$ python -q
>>> import numpy as np
>>> from numpy import linalg as LA
>>> np.set_printoptions(precision=3, suppress=True, linewidth=120)
>>> rnd = lambda a: np.round(a, 3) + 0
>>> mat = np.loadtxt("block10.csv", delimiter=",")
>>> mat
array([[ 4., -9.,  6.,  2.,  1.,  3., -3.],
       [ 0.,  3.,  7.,  2.,  2.,  0.,  0.],
       [-2.,  5., -4.,  0.,  0.,  3.,  3.],
       [ 0.,  0.,  0., -3.,  0., -2., -3.],
       [ 0.,  0.,  0.,  3.,  1., -2.,  1.],
       [ 0.,  0.,  0., -1.,  3.,  3., -1.],
       [ 0.,  0.,  0.,  3.,  3., -1.,  1.]])
>>> W1 = np.array([[-2, 3, -3],
...     [-5, 3, 1],
...     [5, 4, 2],
...     [2, 2, 5],
...     [5, -2, 1],
...     [1, 1, 0],
...     [-2, 0, 4]])
>>> c = np.array([0, 2, -1])
>>> H = np.maximum(mat @ W1 + c, 0)
>>> (H > 0).astype(int)
array([[1, 1, 0],
       [1, 1, 1],
       [0, 0, 1],
       [0, 0, 0],
       [1, 1, 1],
       [1, 0, 0],
       [1, 1, 1]])
>>> rnd((H > 0).mean(axis=0))
array([0.714, 0.571, 0.571])
>>> basis = np.array([[-5, 4], [-8, 9], [-3, -1]])
>>> H @ basis
array([[-553.,  484.],
       [-566.,  459.],
       [ -42.,  -14.],
       [   0.,    0.],
       [-124.,   45.],
       [ -90.,   72.],
       [-161.,   60.]])
>>> (H @ basis).round(6).argmax(axis=1)
array([1, 1, 1, 0, 1, 1, 1])
>>> def softmax(z):
...     e = np.exp(z - z.max(axis=-1, keepdims=True))
...     return e / e.sum(axis=-1, keepdims=True)
... 
>>> rnd(softmax(mat[4] + -1))
array([0.035, 0.035, 0.035, 0.701, 0.095, 0.005, 0.095])
>>> rnd(softmax(mat[4]))
array([0.035, 0.035, 0.035, 0.701, 0.095, 0.005, 0.095])
>>> rnd(softmax(10 * mat[4]))
array([0., 0., 0., 1., 0., 0., 0.])
>>> S = mat @ mat.T / np.sqrt(7)
>>> rnd(softmax(S + np.triu(np.full(S.shape, -np.inf), 1)))
array([[1.   , 0.   , 0.   , 0.   , 0.   , 0.   , 0.   ],
       [0.   , 1.   , 0.   , 0.   , 0.   , 0.   , 0.   ],
       [0.   , 0.   , 1.   , 0.   , 0.   , 0.   , 0.   ],
       [0.   , 0.   , 0.   , 1.   , 0.   , 0.   , 0.   ],
       [0.002, 0.066, 0.001, 0.   , 0.931, 0.   , 0.   ],
       [0.066, 0.002, 0.005, 0.   , 0.   , 0.927, 0.   ],
       [0.001, 0.04 , 0.   , 0.   , 0.126, 0.001, 0.831]])
>>> rnd(softmax(S))
array([[1.   , 0.   , 0.   , 0.   , 0.   , 0.   , 0.   ],
       [0.   , 1.   , 0.   , 0.   , 0.   , 0.   , 0.   ],
       [0.   , 0.   , 1.   , 0.   , 0.   , 0.   , 0.   ],
       [0.   , 0.   , 0.   , 1.   , 0.   , 0.   , 0.   ],
       [0.001, 0.034, 0.001, 0.   , 0.482, 0.   , 0.482],
       [0.066, 0.002, 0.005, 0.   , 0.   , 0.926, 0.001],
       [0.001, 0.04 , 0.   , 0.   , 0.126, 0.001, 0.831]])
>>> rng = np.random.default_rng(630)
>>> z = rng.permutation(7)
>>> Y = mat[:, z] * rng.choice([-1, 1], 7)
>>> Y
array([[-6.,  2., -3., -9.,  3.,  4.,  1.],
       [-7.,  2.,  0.,  3.,  0.,  0.,  2.],
       [ 4.,  0.,  3.,  5.,  3., -2.,  0.],
       [-0., -3., -3.,  0., -2.,  0.,  0.],
       [-0.,  3.,  1.,  0., -2.,  0.,  1.],
       [-0., -1., -1.,  0.,  3.,  0.,  3.],
       [-0.,  3.,  1.,  0., -1.,  0.,  3.]])
>>> Uu, _, VT = LA.svd(mat.T @ Y)
>>> rnd(LA.lstsq(mat, Y)[0])
array([[ 0.,  0.,  0.,  0.,  0.,  1.,  0.],
       [ 0.,  0.,  0.,  1.,  0.,  0.,  0.],
       [-1.,  0.,  0.,  0.,  0.,  0.,  0.],
       [ 0.,  1.,  0.,  0.,  0.,  0.,  0.],
       [ 0.,  0.,  0.,  0.,  0.,  0.,  1.],
       [ 0.,  0.,  0.,  0.,  1.,  0.,  0.],
       [ 0.,  0.,  1.,  0.,  0.,  0.,  0.]])
>>> rnd(Uu @ VT)
array([[ 0.,  0.,  0.,  0.,  0.,  1.,  0.],
       [ 0.,  0.,  0.,  1.,  0.,  0.,  0.],
       [-1.,  0.,  0.,  0.,  0.,  0.,  0.],
       [ 0.,  1.,  0.,  0.,  0.,  0.,  0.],
       [ 0.,  0.,  0.,  0.,  0.,  0.,  1.],
       [ 0.,  0.,  0.,  0.,  1.,  0.,  0.],
       [ 0.,  0.,  1.,  0.,  0.,  0.,  0.]])
>>> t3 = np.stack([mat, 2 * mat, mat[::-1]])
>>> t3.shape
(3, 7, 7)
>>> print(rnd(LA.norm(t3, axis=(1, 2))))
[19.026 38.053 19.026]
>>> (t3 @ mat.T).shape
(3, 7, 7)
>>> print(np.einsum("bij,cij->bc", t3, t3))
[[ 362.  724.   30.]
 [ 724. 1448.   60.]
 [  30.   60.  362.]]
>>> rnd(LA.det(t3))
array([  676., 86528.,  -676.])
>>> LA.matrix_rank(t3)
array([7, 7, 7])
>>> LA.matrix_rank(t3.reshape(3, -1))
np.int64(2)
>>> np.allclose(mat @ mat.T, mat.T @ mat)
False
>>> rnd(np.sort(np.abs(LA.eigvals(mat))))
array([0.642, 0.742, 2.896, 3.479, 3.479, 5.294, 7.652])
>>> (mat - mat.T) / 2
array([[ 0. , -4.5,  4. ,  1. ,  0.5,  1.5, -1.5],
       [ 4.5,  0. ,  1. ,  1. ,  1. ,  0. ,  0. ],
       [-4. , -1. ,  0. ,  0. ,  0. ,  1.5,  1.5],
       [-1. , -1. ,  0. ,  0. , -1.5, -0.5, -3. ],
       [-0.5, -1. ,  0. ,  1.5,  0. , -2.5, -1. ],
       [-1.5,  0. , -1.5,  0.5,  2.5,  0. ,  0. ],
       [ 1.5,  0. , -1.5,  3. ,  1. ,  0. ,  0. ]])
>>> np.trace(mat)
np.float64(5.0)
>>> (mat + mat.T) / 2
array([[ 4. , -4.5,  2. ,  1. ,  0.5,  1.5, -1.5],
       [-4.5,  3. ,  6. ,  1. ,  1. ,  0. ,  0. ],
       [ 2. ,  6. , -4. ,  0. ,  0. ,  1.5,  1.5],
       [ 1. ,  1. ,  0. , -3. ,  1.5, -1.5,  0. ],
       [ 0.5,  1. ,  0. ,  1.5,  1. ,  0.5,  2. ],
       [ 1.5,  0. ,  1.5, -1.5,  0.5,  3. , -1. ],
       [-1.5,  0. ,  1.5,  0. ,  2. , -1. ,  1. ]])
>>> rnd(np.abs(LA.eigvals(mat)).max())
np.float64(7.652)
>>> F = np.load("dump.npy")
>>> F
array([[5, 0, 3, 0, 2, 0],
       [4, 1, 3, 2, 1, 3],
       [5, 0, 4, 5, 1, 2],
       [3, 5, 4, 2, 2, 1],
       [5, 1, 3, 3, 4, 4],
       [0, 0, 0, 4, 4, 5]])
>>> (F - F.T) / 2
array([[ 0. , -2. , -1. , -1.5, -1.5,  0. ],
       [ 2. ,  0. ,  1.5, -1.5,  0. ,  1.5],
       [ 1. , -1.5,  0. ,  0.5, -1. ,  1. ],
       [ 1.5,  1.5, -0.5,  0. , -0.5, -1.5],
       [ 1.5,  0. ,  1. ,  0.5,  0. ,  0. ],
       [ 0. , -1.5, -1. ,  1.5,  0. ,  0. ]])
>>> print((F + F.T) / 2)
[[5.  2.  4.  1.5 3.5 0. ]
 [2.  1.  1.5 3.5 1.  1.5]
 [4.  1.5 4.  4.5 2.  1. ]
 [1.5 3.5 4.5 2.  2.5 2.5]
 [3.5 1.  2.  2.5 4.  4. ]
 [0.  1.5 1.  2.5 4.  5. ]]
>>> rnd(np.abs(LA.eigvals(F)).max())
np.float64(14.856)
>>> rnd(LA.det(F))
np.float64(-688.0)
>>> F @ F
array([[50,  2, 33, 21, 21, 14],
       [50, 12, 38, 36, 32, 30],
       [65, 26, 54, 41, 36, 27],
       [71, 17, 54, 44, 31, 38],
       [73, 20, 54, 51, 52, 48],
       [32, 24, 28, 40, 44, 45]])
>>> m1 = np.load("w.npy")
>>> m1
array([[0, 1, 0, 1, 0, 1],
       [1, 0, 0, 1, 0, 1],
       [0, 0, 0, 0, 1, 0],
       [1, 1, 0, 0, 0, 1],
       [0, 0, 1, 0, 0, 0],
       [1, 1, 0, 1, 0, 0]])
>>> # 2 blocks once reordered
>>> Uu, s, VT = LA.svd(F, full_matrices=False)
>>> rnd(np.cumsum(s ** 2) / np.sum(s ** 2))
array([0.765, 0.901, 0.961, 0.992, 1.   , 1.   ])
>>> rnd(np.sqrt((s ** 2).sum())), rnd(LA.norm(F))
(np.float64(18.466), np.float64(18.466))
>>> rnd(s / s[0])
array([1.   , 0.422, 0.279, 0.203, 0.099, 0.016])
>>> print(rnd(Uu.T @ F @ VT.T))
[[16.151  0.     0.     0.     0.     0.   ]
 [ 0.     6.813  0.     0.     0.     0.   ]
 [ 0.     0.     4.511  0.     0.     0.   ]
 [ 0.     0.     0.     3.277  0.     0.   ]
 [ 0.     0.     0.     0.     1.606  0.   ]
 [ 0.     0.     0.     0.     0.     0.263]]
>>> rnd(VT @ VT.T)
array([[1., 0., 0., 0., 0., 0.],
       [0., 1., 0., 0., 0., 0.],
       [0., 0., 1., 0., 0., 0.],
       [0., 0., 0., 1., 0., 0.],
       [0., 0., 0., 0., 1., 0.],
       [0., 0., 0., 0., 0., 1.]])
>>> E = np.load("data.npy")
>>> print(E)
[[-2 -3  2 -1 -1  1  0  2  2  1]
 [ 3  3  0  1 -2 -1 -2  1  0  3]
 [-1 -1 -1 -1  0 -1  3 -1  3  2]
 [ 2  1  3  2  1  2  0  1  1  3]
 [-3  2  0  1 -2  2  2 -2 -3  1]
 [-3 -1  2  1 -1  3 -2  2 -1 -3]
 [ 0  0 -2  3  0  1 -2 -3 -3  2]]
>>> Y = E[0, 0] * E[1:] - np.outer(E[1:, 0], E[0])
>>> Y
array([[  0,   3,  -6,   1,   7,  -1,   4,  -8,  -6,  -9],
       [  0,  -1,   4,   1,  -1,   3,  -6,   4,  -4,  -3],
       [  0,   4, -10,  -2,   0,  -6,   0,  -6,  -6,  -8],
       [  0, -13,   6,  -5,   1,  -1,  -4,  10,  12,   1],
       [  0,  -7,   2,  -5,  -1,  -3,   4,   2,   8,   9],
       [  0,   0,   4,  -6,   0,  -2,   4,   6,   6,  -4]])
>>> np.flatnonzero(~Y.round(6).any(axis=1))
array([], dtype=int64)
>>> E[:, 0] / E[0, 0]
array([ 1. , -1.5,  0.5, -1. ,  1.5,  1.5, -0. ])
